$ python3 -q
>>> import numpy as np
>>> np.set_printoptions(precision=3, suppress=True, linewidth=200)
>>> rd = lambda a: np.round(a, 3) + 0
>>> data = np.loadtxt("test1.csv", delimiter=",")
>>> print(data)
[[  1.  -1.   1.  -1.]
 [  1.   0.   0.   0.]
 [  1.   1.   1.   1.]
 [  1.   2.   4.   8.]
 [  1.   3.   9.  27.]
 [  1.   4.  16.  64.]
 [  1.   5.  25. 125.]]
>>> A2 = np.c_[data[:, :3] @ np.array([[-1, -1, -2], [-1, -3, 2], [1, -1, 1]]), np.array([-9, -3, -1, -6, 3, 3, -6])]
>>> print(A2)
[[  1.   1.  -3.  -9.]
 [ -1.  -1.  -2.  -3.]
 [ -1.  -5.   1.  -1.]
 [  1. -11.   6.  -6.]
 [  5. -19.  13.   3.]
 [ 11. -29.  22.   3.]
 [ 19. -41.  33.  -6.]]
>>> print(np.linalg.matrix_rank(A2))
4
>>> print(rd(np.linalg.norm(np.linalg.qr(data)[0].T @ A2, axis=0) ** 2 / ((A2 ** 2).sum(axis=0) + 1e-12)))
[1.    1.    1.    0.667]
>>> print(rd(np.linalg.lstsq(data, A2[:, 0])[0]))
[-1. -1.  1.  0.]
>>> print(rd(np.linalg.norm(A2 - data @ np.linalg.lstsq(data, A2)[0], axis=0)))
[0.    0.    0.    7.763]
>>> print(np.linalg.matrix_rank(np.c_[data, A2]))
5
>>> left, sv, VT = np.linalg.svd(data)
>>> print(rd(sv))
[146.699   5.801   1.743   1.271]
>>> print(np.argmax(sv[:-1] / (sv[1:] + 1e-6)) + 1)
1
>>> A2 = left[:, :1] @ np.diag(sv[:1]) @ VT[:1]
>>> print(rd(np.linalg.norm(data - A2, 2)), rd(sv[1]))
5.801 5.801
>>> rng = np.random.default_rng(207)
>>> labels = rng.permutation(4)
>>> A2 = data[:, labels] * rng.choice([-1, 1], 4)
>>> print(A2)
[[ -1.  -1.   1.  -1.]
 [ -0.   0.   1.   0.]
 [ -1.   1.   1.   1.]
 [ -4.   2.   1.   8.]
 [ -9.   3.   1.  27.]
 [-16.   4.   1.  64.]
 [-25.   5.   1. 125.]]
>>> left, _, VT = np.linalg.svd(data.T @ A2)
>>> print(rd(np.linalg.lstsq(data, A2)[0]))
[[ 0.  0.  1.  0.]
 [ 0.  1.  0.  0.]
 [-1.  0.  0.  0.]
 [ 0.  0.  0.  1.]]
>>> M = np.loadtxt("case14.csv", delimiter=",")
>>> print(M)
[[ 5.  1.  5.  1.]
 [-9.  5. -9.  5.]
 [ 5.  1.  5.  1.]
 [-9.  5. -9.  5.]]
>>> r = np.linalg.matrix_rank(M)
>>> print(r)
2
>>> null = np.linalg.svd(M)[2][r:].T
>>> print(null.shape)
(4, 2)
>>> print(rd(M @ null))
[[0. 0.]
 [0. 0.]
 [0. 0.]
 [0. 0.]]
>>> print([int(np.linalg.matrix_rank(M[:, :j + 1])) for j in range(4)])
[1, 2, 2, 2]
>>> labels = rng.permutation(4)
>>> print(labels)
[2 1 0 3]
>>> A2 = M[labels][:, labels]
>>> print(np.trace(A2))
20.0
>>> print(rd(np.sort(np.abs(np.linalg.eigvals(A2)))))
[ 0.     0.    11.662 11.662]
>>> print(np.allclose(A2, M))
True
>>> print(rd(np.linalg.norm(M, 2) / np.linalg.norm(M)))
0.964
>>> print(np.linalg.matrix_rank(M, rtol=0.1))
2
>>> print([round(float(x), 3) for x in np.linalg.svd(M, compute_uv=False)[:3]])
[22.142, 6.142, 0.0]
>>> A2 = M + rng.integers(-2, 3, (4, 2)) @ rng.integers(-2, 3, (2, 4))
>>> print(A2)
[[  7.  -1.   4.   1.]
 [ -5.   5. -11.   7.]
 [  5.  -1.   5.   0.]
 [ -3.   1. -12.   6.]]
>>> print(np.linalg.matrix_rank(A2 - M, tol=1e-8))
2
>>> left, sv, VT = np.linalg.svd(M)
>>> print(rd(sv))
[22.142  6.142  0.     0.   ]
>>> A2 = left[:, :2] @ np.diag(sv[:2]) @ VT[:2]
>>> print(np.linalg.matrix_rank(M, rtol=0.05))
2
>>> X = np.load("mat.npy")
>>> print(rd(X))
[[-0.245  0.036  0.081  0.637 -0.327  0.162  0.009 -0.598 -0.19 ]
 [-0.19  -0.058  0.091 -0.615 -0.031 -0.063  0.368 -0.627  0.199]
 [-0.082 -0.101 -0.042 -0.232  0.156  0.876 -0.36  -0.065 -0.043]
 [ 0.082  0.149  0.085 -0.201 -0.106 -0.37  -0.835 -0.28  -0.008]
 [-0.571  0.408 -0.196 -0.137 -0.535  0.063 -0.038  0.317  0.243]
 [-0.734 -0.231  0.317  0.056  0.471 -0.191 -0.109  0.122 -0.141]
 [ 0.109 -0.431  0.694 -0.077 -0.507  0.075 -0.019  0.214  0.077]
 [-0.054 -0.148 -0.224 -0.294 -0.264 -0.074  0.067  0.07  -0.868]
 [-0.109 -0.732 -0.552  0.082 -0.151 -0.117 -0.139 -0.03   0.289]]
>>> A2 = np.array([[1, 3],
...     [-1, -3],
...     [-1, 2],
...     [-2, 1],
...     [-2, -1],
...     [3, 0],
...     [2, -3],
...     [-2, -2],
...     [0, 2]])
>>> print(np.linalg.matrix_rank(X @ A2))
2
>>> A2 @ X
Traceback (most recent call last):
  File "<python-input-51>", line 1, in <module>
    A2 @ X
    ~~~^~~
ValueError: matmul: Input operand 1 has a mismatch in its core dimension 0, with gufunc signature (n?,k),(k,m?)->(n?,m?) (size 9 is different from 2)
>>> print(np.vstack([X, A2.T]).shape)
(11, 9)
>>> print(np.linalg.matrix_rank(np.vstack([X, A2.T])))
9
>>> labels = rng.permutation(9)
>>> A2 = X[:, labels] * rng.choice([-1, 1], 9)
>>> print(rd(A2))
[[ 0.19  -0.162 -0.245 -0.081  0.009  0.598  0.637  0.036  0.327]
 [-0.199  0.063 -0.19  -0.091  0.368  0.627 -0.615 -0.058  0.031]
 [ 0.043 -0.876 -0.082  0.042 -0.36   0.065 -0.232 -0.101 -0.156]
 [ 0.008  0.37   0.082 -0.085 -0.835  0.28  -0.201  0.149  0.106]
 [-0.243 -0.063 -0.571  0.196 -0.038 -0.317 -0.137  0.408  0.535]
 [ 0.141  0.191 -0.734 -0.317 -0.109 -0.122  0.056 -0.231 -0.471]
 [-0.077 -0.075  0.109 -0.694 -0.019 -0.214 -0.077 -0.431  0.507]
 [ 0.868  0.074 -0.054  0.224  0.067 -0.07  -0.294 -0.148  0.264]
 [-0.289  0.117 -0.109  0.552 -0.139  0.03   0.082 -0.732  0.151]]
>>> left, _, VT = np.linalg.svd(X.T @ A2)
>>> print(rd(left @ VT))
[[ 0.  0.  1.  0.  0.  0.  0.  0.  0.]
 [ 0.  0.  0.  0.  0.  0.  0.  1.  0.]
 [ 0.  0.  0. -1.  0.  0.  0.  0.  0.]
 [ 0.  0.  0.  0.  0.  0.  1.  0.  0.]
 [ 0.  0.  0.  0.  0.  0.  0.  0. -1.]
 [ 0. -1.  0.  0.  0.  0.  0.  0.  0.]
 [ 0.  0.  0.  0.  1.  0.  0.  0.  0.]
 [ 0.  0.  0.  0.  0. -1.  0.  0.  0.]
 [-1.  0.  0.  0.  0.  0.  0.  0.  0.]]
>>> print(rd(np.linalg.lstsq(X, A2)[0]))
[[ 0.  0.  1.  0.  0.  0.  0.  0.  0.]
 [ 0.  0.  0.  0.  0.  0.  0.  1.  0.]
 [ 0.  0.  0. -1.  0.  0.  0.  0.  0.]
 [ 0.  0.  0.  0.  0.  0.  1.  0.  0.]
 [ 0.  0.  0.  0.  0.  0.  0.  0. -1.]
 [ 0. -1.  0.  0.  0.  0.  0.  0.  0.]
 [ 0.  0.  0.  0.  1.  0.  0.  0.  0.]
 [ 0.  0.  0.  0.  0. -1.  0.  0.  0.]
 [-1.  0.  0.  0.  0.  0.  0.  0.  0.]]
>>> A = np.loadtxt("out6.csv", delimiter=",")
>>> print(A)
[[  0.029  -0.259   0.495  -0.054   0.054  -0.353  -0.022  -0.033   0.404  -0.407   0.278]
 [  8.297  -4.826  -0.676  -4.969  -1.486   0.692   5.434  -1.525  -1.543  -2.655  -3.65 ]
 [  2.2    -1.283  -0.978  -1.187   0.148   0.159   1.147  -0.538  -0.283  -0.174  -1.001]
 [  7.653  -5.048  -0.738  -4.773  -1.946   0.813   5.867  -1.289  -1.699  -1.775  -2.902]
 [ -8.208   4.696   0.184   4.631   2.162  -1.413  -5.731   1.379   1.547   2.21    3.419]
 [ -6.709   3.243   0.367   3.256   1.947  -0.673  -3.592   0.866   1.621   1.906   2.564]
 [  8.226  -5.087  -1.04   -5.321  -2.246   0.981   5.9    -1.357  -0.784  -2.337  -3.597]
 [  7.892  -4.853  -0.748  -5.436  -2.224   0.495   4.987  -0.758  -1.581  -2.05   -3.334]
 [ -6.552   3.232  -0.095   3.313   1.688  -0.887  -4.451   0.9     1.33    0.963   1.841]
 [  4.417  -2.577  -0.316  -2.598  -0.8     0.089   2.897  -0.481  -0.739  -1.066  -1.34 ]
 [ -4.569   2.684   0.935   2.169   1.165   0.536  -2.804   0.094   1.293   1.814   2.051]
 [ -3.882   2.776  -0.035   1.698   0.29   -0.223  -2.916   0.901   1.185   0.635   1.296]
 [ -2.21    1.651   0.096   1.452   0.776  -0.243  -1.627   0.086   0.341   0.668   1.658]
 [ -8.691   4.389   0.758   4.967   2.239  -0.996  -6.001   1.294   1.677   2.2     3.302]
 [ -1.714   0.892   0.144   1.106   0.206  -0.743  -1.302   0.13    0.679   0.83    0.974]
 [ -5.998   3.64    1.311   3.776   1.596  -0.423  -3.609   1.38    0.988   1.846   1.664]
 [  4.023  -2.687  -0.245  -2.04   -1.028   0.262   2.935  -0.951  -0.796  -0.9    -1.589]
 [-10.13    6.077   1.21    6.047   2.262  -0.615  -7.63    1.811   1.919   2.271   3.521]
 [ 10.763  -5.816  -1.372  -6.389  -3.112   0.855   7.114  -1.324  -1.689  -3.122  -3.405]
 [ 10.337  -5.89   -1.022  -6.397  -2.834   1.002   6.93   -1.806  -2.408  -2.189  -4.046]
 [  4.12   -2.508  -0.462  -2.249  -0.938   0.283   2.597  -1.206  -0.606  -1.035  -1.521]
 [ -4.335   2.392  -0.221   2.074   0.979  -0.265  -2.683   0.74    0.994   1.065   1.049]
 [ 10.432  -6.313  -0.776  -5.764  -1.999   1.458   7.222  -1.543  -2.091  -2.15   -4.302]
 [-10.72    5.917   1.086   5.919   2.394  -1.041  -6.975   1.361   2.296   3.318   3.308]
 [  9.087  -4.544  -1.101  -4.958  -1.681   1.191   5.777  -0.772  -1.254  -2.196  -3.333]
 [  6.09   -4.056  -1.031  -3.996  -1.911   0.569   3.774  -0.894  -0.974  -1.574  -2.586]
 [ -8.671   4.613   0.501   4.816   1.65   -0.721  -6.38    1.357   0.896   2.483   2.923]
 [ -2.043   1.481   0.098   1.743   0.583  -0.199  -1.295   0.664   0.497   0.136   0.573]
 [  1.721  -1.091  -0.616  -1.404  -0.437   0.272   1.113  -0.41   -0.727  -0.844  -1.212]
 [  5.713  -3.455  -0.467  -3.616  -1.014   0.796   4.212  -0.731  -1.559  -1.553  -2.234]
 [  6.218  -3.038  -1.232  -3.495  -1.69    0.342   4.281  -0.879  -1.281  -1.364  -2.255]
 [  3.882  -1.961  -0.274  -2.714  -0.917   0.256   2.668  -0.802  -1.055  -0.508  -1.316]
 [ -8.117   5.019   0.521   4.392   2.039  -0.565  -5.72    0.954   2.161   2.071   3.401]
 [  8.481  -5.172  -0.697  -4.773  -1.657   0.819   5.148  -1.338  -1.852  -1.652  -3.61 ]
 [ -8.54    5.079   0.959   5.251   1.896  -0.846  -5.403   1.347   1.577   2.01    3.498]
 [ -0.419  -0.201   0.315  -0.153  -0.349   0.161   0.121   0.019   0.257  -0.177  -0.32 ]
 [  0.159   0.138   0.055  -0.113  -0.111  -0.433   0.681   0.302   0.342  -0.298   0.4  ]
 [  4.434  -2.556  -0.333  -2.883  -0.724   0.118   3.113   0.181  -1.063  -1.632  -1.781]
 [ -1.802   1.176   0.159   0.555   0.678   0.295  -1.431   0.028   0.19    0.635   0.71 ]
 [ -8.206   4.447   0.536   4.757   1.895  -0.372  -5.278   1.119   2.127   1.902   2.879]
 [-10.222   6.302   1.034   5.912   2.369  -0.794  -7.114   1.213   2.321   2.226   4.499]
 [  1.793  -1.078  -0.566  -0.855  -0.243   0.309   0.899  -0.982  -0.104  -0.485  -0.874]
 [ -4.652   2.487   0.33    3.029   1.     -0.98   -3.043   0.899   1.302   0.923   1.56 ]]
>>> vec = np.array([-1, -2, 2, 2, -1, 1, -2, 1, 3, 1, 0])
>>> print(np.sign((A @ vec).round(6)))
[ 1. -1. -1. -1.  1.  1. -1. -1.  1. -1.  1.  1.  1.  1.  1.  1. -1.  1. -1. -1. -1.  1. -1.  1. -1. -1.  1.  1. -1. -1. -1. -1.  1. -1.  1.  1. -1. -1.  1.  1.  1. -1.  1.]
>>> print(np.linalg.norm(A @ vec) <= np.linalg.norm(A, 2) * np.linalg.norm(vec) + 1e-9)
True
>>> print(A @ np.eye(11)[5])
[-0.353  0.692  0.159  0.813 -1.413 -0.673  0.981  0.495 -0.887  0.089  0.536 -0.223 -0.243 -0.996 -0.743 -0.423  0.262 -0.615  0.855  1.002  0.283 -0.265  1.458 -1.041  1.191  0.569 -0.721 -0.199
  0.272  0.796  0.342  0.256 -0.565  0.819 -0.846  0.161 -0.433  0.118  0.295 -0.372 -0.794  0.309 -0.98 ]
>>> d = np.linalg.norm(A[:, None] - A[None], axis=-1)
>>> print(np.flatnonzero(d[27] < d.mean() / 2))
[ 0 10 11 12 14 15 21 27 35 36 38 42]
>>> print(np.unravel_index(d.round(6).argmax(), d.shape))
(np.int64(18), np.int64(23))
>>> print((d + 1e9 * np.eye(43)).round(6).argmin(axis=1))
[36 33 41 33 13  8  1 33  5 16 21 21 27  4 38  5 20 40 19 22 16 11 19 17  6 30 13 12 41 30 29  9 39  1 13  0  0  9 14 32 17  2 21]
>>> print(d.shape)
(43, 43)
>>> print(d.mean(axis=1).argmax())
18
>>> Ac = A - A.mean(axis=0)
>>> V = np.linalg.svd(Ac)[2][:1]
>>> A2 = Ac - Ac @ V.T @ V
>>> print(np.linalg.norm(A2, axis=1).round(6).argmax())
10
>>> print(rd(np.cov(Ac @ V.T, rowvar=False)))
112.358
>>> print(rd(np.diag(V.T @ V)))
[0.405 0.135 0.004 0.138 0.022 0.003 0.184 0.009 0.016 0.025 0.059]
>>> print(rd((Ac @ V.T).std(axis=0)))
[10.476]
>>> arr = np.array([[0, 0, 0, 3, 1, 3],
...     [1, 4, 2, 2, 3, 1],
...     [3, 12, 1, 0, 2, 3],
...     [2, 8, 2, 2, 1, 1],
...     [1, 4, 2, 2, 1, 0]])
>>> left, sv, VT = np.linalg.svd(arr, full_matrices=False)
>>> print(rd(np.sqrt((sv ** 2).sum())), rd(np.linalg.norm(arr)))
18.028 18.028
>>> print((sv > 1e-8).sum())
5
>>> print(left.shape, sv.shape, VT.shape)
(5, 5) (5,) (5, 6)
>>> print(rd(np.cumsum(sv ** 2) / np.sum(sv ** 2)))
[0.889 0.96  0.99  1.    1.   ]
>>> print(rd(left.T @ arr @ VT.T))
[[16.995  0.     0.     0.     0.   ]
 [ 0.     4.814  0.     0.     0.   ]
 [ 0.     0.     3.138  0.     0.   ]
 [ 0.     0.     0.     1.775  0.   ]
 [ 0.     0.     0.     0.     0.063]]
>>> print(rd(np.abs(VT[0])))
[0.227 0.908 0.173 0.142 0.193 0.193]
>>> print(rd(sv))
[16.995  4.814  3.138  1.775  0.063]
>>> print(rd(sv / sv[0]))
[1.    0.283 0.185 0.104 0.004]
>>> print(np.abs(left[:, 0]).round(6).argmax())
2
